$ python3 -q
>>> import numpy as np
>>> from numpy import linalg as LA
>>> np.set_printoptions(precision=4, suppress=True, linewidth=100)
>>> M = np.load("case5.npy")
>>> print(M)
[[ 20.828    1.0449  -0.9463]
 [  0.1865  10.2921   9.0813]
 [ 13.8143  -7.6898 -17.4045]
 [ 17.2635 -39.2963  28.1373]
 [ -7.2963  22.711   25.7939]
 [ 20.8022  -7.1578  19.6677]
 [-16.93     2.3887 -28.7459]
 [ 15.3979   0.4493  -7.2133]
 [ -2.8201  16.4122 -46.4628]
 [  6.1501  37.4575  -0.7027]
 [ 25.6593 -30.7455  -6.6411]
 [-14.2025 -23.7338 -27.1291]
 [-26.1808  18.3357  25.9293]]
>>> x0 = np.array([3, 2, 0])
>>> rhs = M @ x0
>>> np.round(LA.solve(M.T @ M, M.T @ rhs), 4) + 0
array([3., 2., 0.])
>>> rng = np.random.default_rng(16686)
>>> rhs = rhs + 0.02 * rng.normal(size=13)
>>> rhs
array([ 64.602 ,  21.139 ,  26.0833, -26.8298,  23.532 ,  48.0777, -46.0082,  47.0892,  24.3661,
        93.3873,  15.4822, -90.0897, -41.8845])
>>> coef, *_ = LA.lstsq(M, rhs)
>>> print(coef)
[ 3.0005  2.0005 -0.0003]
>>> np.round(LA.norm(rhs - M @ coef), 4)
np.float64(0.0362)
>>> np.round(M.T @ (rhs - M @ coef), 4) + 0
array([0., 0., 0.])
>>> Xc = M - M.mean(axis=0)
>>> Uu, s, Vh = LA.svd(Xc, full_matrices=False)
>>> print((np.sign(Uu[:, 0]) == np.sign(Uu[0, 0])).astype(int))
[1 0 0 1 0 1 0 1 0 0 1 0 0]
>>> print(np.abs(Vh[0]).argmax())
2
>>> np.round(Xc.mean(axis=0), 4) + 0
array([0., 0., 0.])
>>> hat = M @ LA.solve(M.T @ M, M.T)
>>> LA.matrix_rank(np.eye(13) - hat)
np.int64(10)
>>> hat @ M[:, 2]
array([ -0.9463,   9.0813, -17.4045,  28.1373,  25.7939,  19.6677, -28.7459,  -7.2133, -46.4628,
        -0.7027,  -6.6411, -27.1291,  25.9293])
>>> W0 = np.load("data.npy")
>>> W0
array([[-2,  0,  0,  0],
       [ 0, -2,  0,  0],
       [ 0,  0,  0,  0],
       [ 0,  0,  0, -2]])
>>> [int(LA.matrix_rank(LA.matrix_power(W0, p))) for p in range(1, 5)]
[3, 3, 3, 3]
>>> W0 @ W0
array([[4, 0, 0, 0],
       [0, 4, 0, 0],
       [0, 0, 0, 0],
       [0, 0, 0, 4]])
>>> def softmax(z):
...     e = np.exp(z - z.max(axis=-1, keepdims=True))
...     return e / e.sum(axis=-1, keepdims=True)
... 
>>> softmax(W0[0])
array([0.0432, 0.3189, 0.3189, 0.3189])
>>> S = W0 @ W0.T / np.sqrt(4)
>>> softmax(S)[0] @ W0
array([-1.4225, -0.1925,  0.    , -0.1925])
>>> (LA.matrix_power((W0 != 0) + (W0.T != 0) + np.eye(4), 4) > 0).astype(int)
array([[1, 0, 0, 0],
       [0, 1, 0, 0],
       [0, 0, 1, 0],
       [0, 0, 0, 1]])
>>> (W0 != 0).astype(int)
array([[1, 0, 0, 0],
       [0, 1, 0, 0],
       [0, 0, 0, 0],
       [0, 0, 0, 1]])
>>> np.round(LA.det(W0), 4)
np.float64(0.0)
>>> A = np.load("w.npy")
>>> A
array([[2., 1., 0., 0., 0., 0.],
       [0., 2., 1., 0., 0., 0.],
       [0., 0., 2., 1., 0., 0.],
       [0., 0., 0., 2., 1., 0.],
       [0., 0., 0., 0., 2., 1.],
       [0., 0., 0., 0., 0., 2.]])
>>> B = A[0, 0] * A[1:] - np.outer(A[1:, 0], A[0])
>>> B
array([[0., 4., 2., 0., 0., 0.],
       [0., 0., 4., 2., 0., 0.],
       [0., 0., 0., 4., 2., 0.],
       [0., 0., 0., 0., 4., 2.],
       [0., 0., 0., 0., 0., 4.]])
>>> np.flatnonzero(~B.round(6).any(axis=1))
array([], dtype=int64)
>>> A[:, 0] / A[0, 0]
array([1., 0., 0., 0., 0., 0.])
>>> x0 = np.array([0, 3, -5, 5, 0, 3])
>>> (B @ x0).argmax()
np.int64(2)
>>> print(np.sign((B @ x0).round(6)))
[ 1. -1.  1.  1.  1.]
>>> Xc = M - M.mean(axis=0)
>>> V = LA.svd(Xc)[2][:2]
>>> B = Xc - Xc @ V.T @ V
>>> np.round(np.cov(Xc @ V.T, rowvar=False), 4) + 0
array([[584.6772,   0.    ],
       [  0.    , 542.3309]])
>>> (Xc @ V.T).std(axis=0)
array([23.2315, 22.3744])
>>> np.allclose(A @ A.T, A.T @ A)
False
>>> assert A == A.T
Traceback (most recent call last):
  File "<python-input-49>", line 1, in <module>
    assert A == A.T
           ^^^^^^^^
ValueError: The truth value of an array with more than one element is ambiguous. Use a.any() or a.all()
>>> print(round(float(np.abs(LA.eigvals(A)).max()), 4))
2.0
>>> B = LA.inv(A)
>>> LA.inv(B)
array([[2., 1., 0., 0., 0., 0.],
       [0., 2., 1., 0., 0., 0.],
       [0., 0., 2., 1., 0., 0.],
       [0., 0., 0., 2., 1., 0.],
       [0., 0., 0., 0., 2., 1.],
       [0., 0., 0., 0., 0., 2.]])
>>> B
array([[ 0.5   , -0.25  ,  0.125 , -0.0625,  0.0312, -0.0156],
       [ 0.    ,  0.5   , -0.25  ,  0.125 , -0.0625,  0.0312],
       [ 0.    ,  0.    ,  0.5   , -0.25  ,  0.125 , -0.0625],
       [ 0.    ,  0.    ,  0.    ,  0.5   , -0.25  ,  0.125 ],
       [ 0.    ,  0.    ,  0.    ,  0.    ,  0.5   , -0.25  ],
       [ 0.    ,  0.    ,  0.    ,  0.    ,  0.    ,  0.5   ]])
>>> print((np.abs(B) > 1e-9).astype(int))
[[1 1 1 1 1 1]
 [0 1 1 1 1 1]
 [0 0 1 1 1 1]
 [0 0 0 1 1 1]
 [0 0 0 0 1 1]
 [0 0 0 0 0 1]]
>>> A @ B
array([[1., 0., 0., 0., 0., 0.],
       [0., 1., 0., 0., 0., 0.],
       [0., 0., 1., 0., 0., 0.],
       [0., 0., 0., 1., 0., 0.],
       [0., 0., 0., 0., 1., 0.],
       [0., 0., 0., 0., 0., 1.]])
>>> np.allclose(B, A.T)
False
>>> print(np.round(LA.cond(A), 4))
2.5522
>>> m1 = np.abs(np.array([[0, 0, 2, 0, 2, 1],
...     [1, 0, 0, 1, 0, 2],
...     [0, 1, 2, 2, 1, 0],
...     [2, 1, 0, 2, 2, 1],
...     [1, 2, 0, 2, 0, 1],
...     [0, 0, 0, 2, 2, 0]])) + np.eye(6)
>>> m1 = m1 / m1.sum(axis=1, keepdims=True)
>>> m1
array([[0.1667, 0.    , 0.3333, 0.    , 0.3333, 0.1667],
       [0.2   , 0.2   , 0.    , 0.2   , 0.    , 0.4   ],
       [0.    , 0.1429, 0.4286, 0.2857, 0.1429, 0.    ],
       [0.2222, 0.1111, 0.    , 0.3333, 0.2222, 0.1111],
       [0.1429, 0.2857, 0.    , 0.2857, 0.1429, 0.1429],
       [0.    , 0.    , 0.    , 0.4   , 0.4   , 0.2   ]])
>>> labels = rng.permutation(6)
>>> print(labels)
[2 1 4 0 5 3]
>>> B = m1[labels][:, labels]
>>> B
array([[0.4286, 0.1429, 0.1429, 0.    , 0.    , 0.2857],
       [0.    , 0.2   , 0.    , 0.2   , 0.4   , 0.2   ],
       [0.    , 0.2857, 0.1429, 0.1429, 0.1429, 0.2857],
       [0.3333, 0.    , 0.3333, 0.1667, 0.1667, 0.    ],
       [0.    , 0.    , 0.4   , 0.    , 0.2   , 0.4   ],
       [0.    , 0.1111, 0.2222, 0.2222, 0.1111, 0.3333]])
>>> round(np.trace(B), 4)
np.float64(1.4714)
>>> X = np.load("sample9.npy")
>>> X
array([[ 0.7   ,  1.1238, -0.4   ,  0.2   ],
       [ 0.2   ,  2.3798,  0.    ,  0.5   ],
       [ 0.1   , -4.7979, -0.6   , -1.    ],
       [-1.1   ,  2.5042, -1.2   ,  0.5   ],
       [-1.7   , -3.5018,  0.8   , -0.7   ],
       [ 0.    ,  0.0781, -1.    ,  0.    ],
       [ 1.5   ,  4.065 ,  0.4   ,  0.8   ],
       [-1.    , -5.4383,  0.7   , -1.1   ],
       [ 0.6   ,  0.8373,  2.1   ,  0.2   ],
       [ 0.4   , -0.4227,  1.1   , -0.1   ],
       [ 1.8   ,  7.346 ,  1.5   ,  1.5   ],
       [-1.5   , -2.5384,  1.7   , -0.5   ],
       [-1.5   , -9.4624, -0.9   , -1.9   ],
       [ 0.3   ,  0.9118, -0.2   ,  0.2   ],
       [ 0.4   , 10.923 ,  0.3   ,  2.2   ],
       [ 0.5   , 10.0099, -0.9   ,  2.    ],
       [ 0.8   ,  2.5558,  0.5   ,  0.5   ],
       [ 1.8   , -2.5248, -0.1   , -0.5   ],
       [-0.1   ,  2.4679,  0.    ,  0.5   ]])
>>> Xc = X - X.mean(axis=0)
>>> V = LA.svd(Xc)[2][:3]
>>> B = Xc - Xc @ V.T @ V
>>> np.round(B.std(axis=0), 4) + 0
array([0.    , 0.0028, 0.0001, 0.014 ])
>>> round(LA.norm(B) / LA.norm(Xc), 4)
np.float64(0.0027)
>>> LA.norm(B, axis=1).round(6).argmax()
np.int64(1)
>>> mat = np.load("test17.npy")
>>> mat
array([[ 0,  2, -2,  0,  0,  0],
       [ 2, -1, -1,  0,  0,  0],
       [-1, -1, -2,  0,  0,  0],
       [ 0,  4, -4,  0,  4, -4],
       [ 4, -2, -2,  4, -2, -2],
       [-2, -2, -4, -2, -2, -4]])
>>> labels = rng.permutation(6)
>>> labels
array([0, 5, 2, 3, 1, 4])
>>> B = mat[labels][:, labels]
>>> np.diag(B)
array([ 0, -4, -2,  0, -1, -2])
>>> np.sort(np.abs(LA.eigvals(B)))
array([2.278 , 2.6502, 2.6502, 4.5561, 5.3004, 5.3004])
>>> round(float(LA.det(B)), 4), round(float(LA.det(mat[labels])), 4)
(2048.0, 2048.0)
>>> np.trace(B)
np.int64(-9)
>>> B = np.array([[-2, 4], [2, 0], [0, -5], [-2, 2], [4, -4], [2, 0]])
>>> LA.matrix_rank(np.vstack([mat, B.T]))
np.int64(6)
>>> np.einsum("ik,kj->ji", mat, B)
array([[  4,  -6,   0,  16, -32, -12],
       [ 10,  13,   6,   4,  42,  16]])
>>> LA.norm(mat, axis=0)
array([5.    , 5.4772, 6.7082, 4.4721, 4.899 , 6.    ])
>>> round(LA.norm(mat, 1), 4), round(LA.norm(mat, np.inf), 4)
(np.float64(15.0), np.float64(16.0))
>>> B = LA.inv(mat)
>>> LA.inv(B)
array([[ 0.,  2., -2.,  0.,  0.,  0.],
       [ 2., -1., -1.,  0.,  0.,  0.],
       [-1., -1., -2., -0., -0., -0.],
       [ 0.,  4., -4.,  0.,  4., -4.],
       [ 4., -2., -2.,  4., -2., -2.],
       [-2., -2., -4., -2., -2., -4.]])
>>> LA.det(mat) * B
array([[ 128.,  768., -512.,    0.,    0.,    0.],
       [ 640., -256., -512.,    0.,    0.,    0.],
       [-384., -256., -512.,   -0.,   -0.,   -0.],
       [-128., -768.,  512.,   64.,  384., -256.],
       [-640.,  256.,  512.,  320., -128., -256.],
       [ 384.,  256.,  512., -192., -128., -256.]])
>>> mat @ B
array([[1., 0., 0., 0., 0., 0.],
       [0., 1., 0., 0., 0., 0.],
       [0., 0., 1., 0., 0., 0.],
       [0., 0., 0., 1., 0., 0.],
       [0., 0., 0., 0., 1., 0.],
       [0., 0., 0., 0., 0., 1.]])
>>> round(LA.slogdet(mat)[0], 4)
np.float64(1.0)
>>> np.allclose(B, mat.T)
False
